>>> import numpy as np
>>> np.set_printoptions(suppress=True, linewidth=160)
>>> def rnd(a):
...     return np.round(a, 3) + 0
... 
>>> feats = np.load("sample18.npy")
>>> print(feats)
[[-0.843 -4.254  4.123  1.516  2.363]
 [ 0.835  4.437 -4.302 -1.964 -2.646]
 [ 1.423  7.286 -7.268 -2.796 -4.265]
 [-1.022 -4.829  4.821  2.02   2.762]
 [ 0.012  0.049  0.097  0.113  0.112]
 [-0.993 -6.093  6.15   2.55   3.533]
 [-0.194 -0.478  0.769  0.173  0.449]
 [ 1.18   5.65  -5.632 -2.164 -3.349]
 [-1.435 -7.248  7.334  2.819  4.357]
 [-0.484 -2.845  2.961  1.108  1.59 ]
 [ 1.235  6.505 -6.727 -2.628 -3.935]
 [ 1.995 10.131 -9.998 -3.899 -5.951]
 [ 0.131  1.12  -0.835 -0.17  -0.36 ]
 [ 1.046  5.677 -5.617 -2.293 -3.269]
 [ 0.179  1.571 -1.549 -0.754 -0.973]
 [ 0.648  3.109 -3.196 -1.185 -1.928]
 [ 0.451  2.985 -2.992 -1.111 -1.594]
 [-0.826 -4.005  4.214  1.658  2.352]
 [-0.982 -5.053  5.052  1.999  2.975]
 [-1.675 -9.027  9.085  3.614  5.415]]
>>> Uu, sv, Vt = np.linalg.svd(feats, full_matrices=False)
>>> print(rnd(np.abs(Vt[0])))
[0.12  0.627 0.628 0.248 0.369]
>>> print(Uu.shape, sv.shape, Vt.shape)
(20, 5) (5,) (5, 5)
>>> print(rnd(Vt @ Vt.T))
[[1. 0. 0. 0. 0.]
 [0. 1. 0. 0. 0.]
 [0. 0. 1. 0. 0.]
 [0. 0. 0. 1. 0.]
 [0. 0. 0. 0. 1.]]
>>> Y = np.c_[feats[:, :3] @ np.array([[2, 2, 7], [1, 5, 2], [1, 3, 2]]), np.array([5, -3, 2, 1, -3, -3, 5, 2, 2, 3, -4, -1, 0, 4, -3, 1, 2, 1, -2, -4])]
>>> print(rnd(Y))
[[ -1.817 -10.587  -6.163   5.   ]
 [  1.805  10.949   6.115  -3.   ]
 [  2.864  17.472   9.997   2.   ]
 [ -2.052 -11.726  -7.17    1.   ]
 [  0.17    0.56    0.376  -3.   ]
 [ -1.929 -14.001  -6.837  -3.   ]
 [ -0.097  -0.471  -0.776   5.   ]
 [  2.378  13.714   8.296   2.   ]
 [ -2.784 -17.108  -9.873   2.   ]
 [ -0.852  -6.31   -3.156   3.   ]
 [  2.248  14.814   8.201  -4.   ]
 [  4.123  24.651  14.231  -1.   ]
 [  0.547   3.357   1.487   0.   ]
 [  2.152  13.626   7.442   4.   ]
 [  0.38    3.566   1.297  -3.   ]
 [  1.209   7.253   4.362   1.   ]
 [  0.895   6.851   3.143   2.   ]
 [ -1.443  -9.035  -5.364   1.   ]
 [ -1.965 -12.073  -6.876  -2.   ]
 [ -3.292 -21.23  -11.609  -4.   ]]
>>> print(np.linalg.matrix_rank(Y))
4
>>> print(rnd(np.linalg.lstsq(feats, Y[:, 0])[0]))
[2. 1. 1. 0. 0.]
>>> Xc = feats - feats.mean(axis=1)
Traceback (most recent call last):
  File "<python-input-13>", line 1, in <module>
    Xc = feats - feats.mean(axis=1)
         ~~~~~~^~~~~~~~~~~~~~~~~~~~
ValueError: operands could not be broadcast together with shapes (20,5) (20,) 
>>> Xc = feats - feats.mean(axis=0)
>>> Uu, sv, Vt = np.linalg.svd(Xc, full_matrices=False)
>>> print((np.sign(Uu[:, 0]) == np.sign(Uu[0, 0])).astype(int))
[1 0 0 1 1 1 1 0 1 1 0 0 0 0 0 0 0 1 1 1]
>>> print(np.abs(Uu[:, 0]).argmax())
11
>>> print(rnd(Xc.mean(axis=0)))
[0. 0. 0. 0. 0.]
>>> print(rnd(sv))
[37.938  0.505  0.428  0.331  0.213]
>>> print(rnd(np.abs(Vt[-1])))
[0.61  0.153 0.265 0.364 0.634]
>>> print(rnd(Vt[0] * np.sign(Vt[0, np.abs(Vt[0]).argmax()])))
[-0.12  -0.627  0.628  0.248  0.369]
>>> print(np.abs(Vt[0]).argmax())
2
>>> print(np.linalg.matrix_rank(Xc))
5
